% python3 -q
>>> import numpy as np
>>> np.set_printoptions(precision=3, suppress=True, linewidth=140)
>>> rnd = lambda a: np.round(a, 3) + 0
>>> A = np.load("x.npy")
>>> A
array([[ 0,  5,  5,  4],
       [ 1,  6,  5,  6],
       [ 3,  9,  9,  8],
       [ 7, 12,  9,  9],
       [ 7, 12, 10, 11],
       [11, 17, 13, 12],
       [12, 19, 13, 15],
       [16, 19, 15, 20],
       [19, 23, 16, 25],
       [22, 23, 17, 28],
       [22, 24, 19, 28],
       [27, 27, 21, 30],
       [31, 32, 21, 35],
       [31, 36, 25, 37],
       [35, 40, 28, 42]])
>>> x = np.array([0, 1, 3, 1])
>>> target = A @ x
>>> target
array([ 24,  27,  44,  48,  53,  68,  73,  84,  96, 102, 109, 120, 130, 148, 166])
>>> print(rnd(np.linalg.lstsq(A, target)[0]))
[0. 1. 3. 1.]
>>> rng = np.random.default_rng(10148)
>>> target = target + 0.1 * rng.normal(size=15)
>>> rnd(target)
array([ 24.129,  26.864,  44.165,  47.89 ,  53.005,  67.958,  73.111,  84.117,  96.008, 102.086, 108.989, 120.024, 130.066, 148.061,
       166.113])
>>> beta, *_ = np.linalg.lstsq(A, target)
>>> rnd(A.T @ (target - A @ beta))
array([0., 0., 0., 0.])
>>> rnd(beta)
array([-0.004,  0.995,  3.006,  1.006])
>>> beta.round()
array([-0.,  1.,  3.,  1.])
>>> cov = np.cov(A, rowvar=False)
>>> print(cov.shape)
(4, 4)
>>> np.argwhere(np.triu(np.abs(np.corrcoef(A.T)) > 0.8, 1))
array([[0, 1],
       [0, 2],
       [0, 3],
       [1, 2],
       [1, 3],
       [2, 3]])
>>> np.median(A, axis=0)
array([16., 19., 15., 20.])
>>> rnd(A.std(axis=0))
array([11.15 , 10.208,  6.668, 11.92 ])
>>> m1 = np.load("sample9.npy")
>>> print(m1)
[[-2.03 -0.95  1.03 -3.78  0.64  2.19  1.21  0.27  2.21]
 [-0.02  1.17  0.71 -1.5   0.39  0.95  0.59  2.3  -0.1 ]
 [-1.44  2.6   0.67 -0.24  0.98  1.19  1.63  4.64  2.4 ]
 [ 1.27 -0.49 -0.57  1.38 -0.56 -1.17 -0.99 -1.59 -1.69]
 [ 1.36 -1.3  -0.06 -0.84 -0.58 -0.38 -1.02 -2.24 -2.32]
 [-1.01  0.1  -0.02  0.24  0.27  0.26  0.52  0.41  1.55]
 [ 1.37 -0.73 -0.55  1.14 -0.62 -1.15 -1.09 -1.93 -1.91]]
>>> # rows and columns are dependent
>>> rnd(np.linalg.norm(m1, 2) / np.linalg.norm(m1))
np.float64(0.863)
>>> np.argsort(-np.linalg.norm(m1, axis=0).round(6), kind="stable")[:3]
array([7, 8, 3])
>>> print(rnd(np.trace(np.linalg.pinv(m1) @ m1)))
3.0
>>> np.linalg.lstsq(m1[:-1].T, m1[-1])[2]
np.int32(3)
>>> np.allclose(m1[:-1].T @ np.linalg.lstsq(m1[:-1].T, m1[-1])[0], m1[-1])
True
>>> ang = np.radians(135)
>>> r_ = np.eye(9)
>>> r_[3, 3] = r_[1, 1] = np.cos(ang)
>>> r_[3, 1], r_[1, 3] = -np.sin(ang), np.sin(ang)
>>> print(rnd(r_))
[[ 1.     0.     0.     0.     0.     0.     0.     0.     0.   ]
 [ 0.    -0.707  0.     0.707  0.     0.     0.     0.     0.   ]
 [ 0.     0.     1.     0.     0.     0.     0.     0.     0.   ]
 [ 0.    -0.707  0.    -0.707  0.     0.     0.     0.     0.   ]
 [ 0.     0.     0.     0.     1.     0.     0.     0.     0.   ]
 [ 0.     0.     0.     0.     0.     1.     0.     0.     0.   ]
 [ 0.     0.     0.     0.     0.     0.     1.     0.     0.   ]
 [ 0.     0.     0.     0.     0.     0.     0.     1.     0.   ]
 [ 0.     0.     0.     0.     0.     0.     0.     0.     1.   ]]
>>> M2 = m1 @ r_.T
>>> rnd(np.linalg.det(r_)), rnd(np.trace(r_))
(np.float64(1.0), np.float64(5.586))
>>> np.allclose(m1 @ m1.T, M2 @ M2.T)
True
>>> rnd(np.abs(M2 - m1).max(axis=0))
array([0.   , 4.608, 0.   , 7.125, 0.   , 0.   , 0.   , 0.   , 0.   ])
>>> rnd(np.linalg.svd(m1, compute_uv=False)), rnd(np.linalg.svd(M2, compute_uv=False))
(array([9.877, 5.067, 2.811, 0.   , 0.   , 0.   , 0.   ]), array([9.877, 5.067, 2.811, 0.   , 0.   , 0.   , 0.   ]))
